$ ipython --no-banner

In [1]: import numpy as np

In [2]: np.set_printoptions(precision=2, suppress=True, linewidth=120)

In [3]: r0 = np.array([5, 4, 4, -8, -2, 9, -9])

In [4]: m1 = np.array([np.roll(r0, i) for i in range(7)])

In [5]: print(m1)
[[ 5  4  4 -8 -2  9 -9]
 [-9  5  4  4 -8 -2  9]
 [ 9 -9  5  4  4 -8 -2]
 [-2  9 -9  5  4  4 -8]
 [-8 -2  9 -9  5  4  4]
 [ 4 -8 -2  9 -9  5  4]
 [ 4  4 -8 -2  9 -9  5]]

In [6]: rng = np.random.default_rng(819798)

In [7]: labels = rng.permutation(7)

In [8]: B = m1[:, labels] * rng.choice([-1, 1], 7)

In [9]: print(B)
[[-4  5 -4  9 -9  2 -8]
 [-4 -9 -5 -9  2  8  4]
 [-5  9  9  2  8 -4  4]
 [ 9 -2 -9  8 -4 -4  5]
 [-9 -8  2 -4 -4 -5 -9]
 [ 2  4  8 -4 -5  9  9]
 [ 8  4 -4 -5  9 -9 -2]]

In [10]: left, _, VT = np.linalg.svd(m1.T @ B)

In [11]: print(np.round(left @ VT, 2) + 0)
[[ 0.  1.  0.  0.  0.  0.  0.]
 [ 0.  0. -1.  0.  0.  0.  0.]
 [-1.  0.  0.  0.  0.  0.  0.]
 [ 0.  0.  0.  0.  0.  0.  1.]
 [ 0.  0.  0.  0.  0. -1.  0.]
 [ 0.  0.  0.  0. -1.  0.  0.]
 [ 0.  0.  0. -1.  0.  0.  0.]]

In [12]: print(labels)
[2 0 1 6 5 4 3]

In [13]: labels = rng.permutation(7)

In [14]: print(labels)
[3 4 0 6 5 1 2]

In [15]: B = m1[labels][:, labels]

In [16]: print(np.diag(B))
[5 5 5 5 5 5 5]

In [17]: print(B)
[[ 5  4 -2 -8  4  9 -9]
 [-9  5 -8  4  4 -2  9]
 [-8 -2  5 -9  9  4  4]
 [-2  9  4  5 -9  4 -8]
 [ 9 -9  4  4  5 -8 -2]
 [ 4 -8 -9  9 -2  5  4]
 [ 4  4  9 -2 -8 -9  5]]

In [18]: print(m1 @ np.ones(7))
[3. 3. 3. 3. 3. 3. 3.]

In [19]: print(m1 @ (-1.0) ** np.arange(7))
[ -7. -11.  29. -33.  17.  -9.  17.]

In [20]: print(np.allclose(m1 @ m1.T, m1.T @ m1))
True

In [21]: print((m1 @ m1)[0])
[  57 -172  164   69 -230   91   30]

In [22]: print(np.allclose(m1 @ m1.T, m1.T @ m1))
True

In [23]: np.linalg.determinant(m1)
AttributeError: module 'numpy.linalg' has no attribute 'determinant'


In [24]: print(np.trace(m1))
35

In [25]: print((m1 + m1.T) / 2)
[[ 5.  -2.5  6.5 -5.  -5.   6.5 -2.5]
 [-2.5  5.  -2.5  6.5 -5.  -5.   6.5]
 [ 6.5 -2.5  5.  -2.5  6.5 -5.  -5. ]
 [-5.   6.5 -2.5  5.  -2.5  6.5 -5. ]
 [-5.  -5.   6.5 -2.5  5.  -2.5  6.5]
 [ 6.5 -5.  -5.   6.5 -2.5  5.  -2.5]
 [-2.5  6.5 -5.  -5.   6.5 -2.5  5. ]]

In [26]: print(m1 @ m1)
[[  57 -172  164   69 -230   91   30]
 [  30   57 -172  164   69 -230   91]
 [  91   30   57 -172  164   69 -230]
 [-230   91   30   57 -172  164   69]
 [  69 -230   91   30   57 -172  164]
 [ 164   69 -230   91   30   57 -172]
 [-172  164   69 -230   91   30   57]]

In [27]: print(np.allclose(m1, m1.T))
False

In [28]: K = np.load("mat.npy")

In [29]: print(K)
[[ 0  0  0  0  0  0  0  0  0  0  0  0  0  0  0  0]
 [ 0  0  0  0 -2  0  0  0  0  0  0  0  0  0  0  0]
 [ 0 -3  0  0  0  0  0  0  0  0  0  0  0  0  0  0]
 [ 0  0  0  0  0  0  0  0  0  0  0  0  0  0  1  0]
 [ 0  0  0  0  0  0 -1  0  0  0  0  0  0  0  0  0]
 [ 0  0  0  0  0  0  0  0  0  0  0  0  0  0  0  0]
 [ 0  0 -1  0  0  0  0  0  0  0  0  0  0  0  0  0]
 [ 0  0  0  0  0  0  0  0  0  0  0  0  2  0  0  0]
 [ 0  0  0  0  0  0  0  0  3  0  0  0  0  0  0  0]
 [ 0  0  0  0  0 -1  0  0  0  0  0  0  0  0  0  0]
 [ 0  0  0  0  0  0  0  0  0  0  0  0  0  0  0 -3]
 [ 0  0  0  0  0  0  0  0  0  0  0  0  0  3  0  0]
 [ 0  0  0  3  0  0  0  0  0  0  0  0  0  0  0  0]
 [ 0  0  0  0  0  0  0  0  0  0  1  0  0  0  0  0]
 [ 0  0  0  0  0  0  0  0  0 -1  0  0  0  0  0  0]
 [-1  0  0  0  0  0  0  0  0  0  0  0  0  0  0  0]]

In [30]: W = np.array([[0, 1],
    ...:     [0, 1],
    ...:     [0, 1],
    ...:     [0, 0],
    ...:     [1, 1],
    ...:     [2, 0],
    ...:     [1, 0],
    ...:     [2, 2],
    ...:     [2, 0],
    ...:     [2, 0],
    ...:     [2, 2],
    ...:     [2, 1],
    ...:     [0, 1],
    ...:     [2, 1],
    ...:     [0, 0],
    ...:     [1, 0]])

In [31]: b = np.array([3, 0])

In [32]: H = np.maximum(K @ W + b, 0)

In [33]: print(H)
[[3 0]
 [1 0]
 [3 0]
 [3 0]
 [2 0]
 [3 0]
 [3 0]
 [3 2]
 [9 0]
 [1 0]
 [0 0]
 [9 3]
 [3 0]
 [5 2]
 [1 0]
 [3 0]]

In [34]: print(np.linalg.matrix_rank(H))
2

In [35]: print((H > 0).mean(axis=0))
[0.94 0.19]

In [36]: Z = np.array([[4, 4, 1], [-3, 2, -4]])

In [37]: print(H @ Z)
[[12 12  3]
 [ 4  4  1]
 [12 12  3]
 [12 12  3]
 [ 8  8  2]
 [12 12  3]
 [12 12  3]
 [ 6 16 -5]
 [36 36  9]
 [ 4  4  1]
 [ 0  0  0]
 [27 42 -3]
 [12 12  3]
 [14 24 -3]
 [ 4  4  1]
 [12 12  3]]

In [38]: print(W @ Z)
[[-3  2 -4]
 [-3  2 -4]
 [-3  2 -4]
 [ 0  0  0]
 [ 1  6 -3]
 [ 8  8  2]
 [ 4  4  1]
 [ 2 12 -6]
 [ 8  8  2]
 [ 8  8  2]
 [ 2 12 -6]
 [ 5 10 -2]
 [-3  2 -4]
 [ 5 10 -2]
 [ 0  0  0]
 [ 4  4  1]]
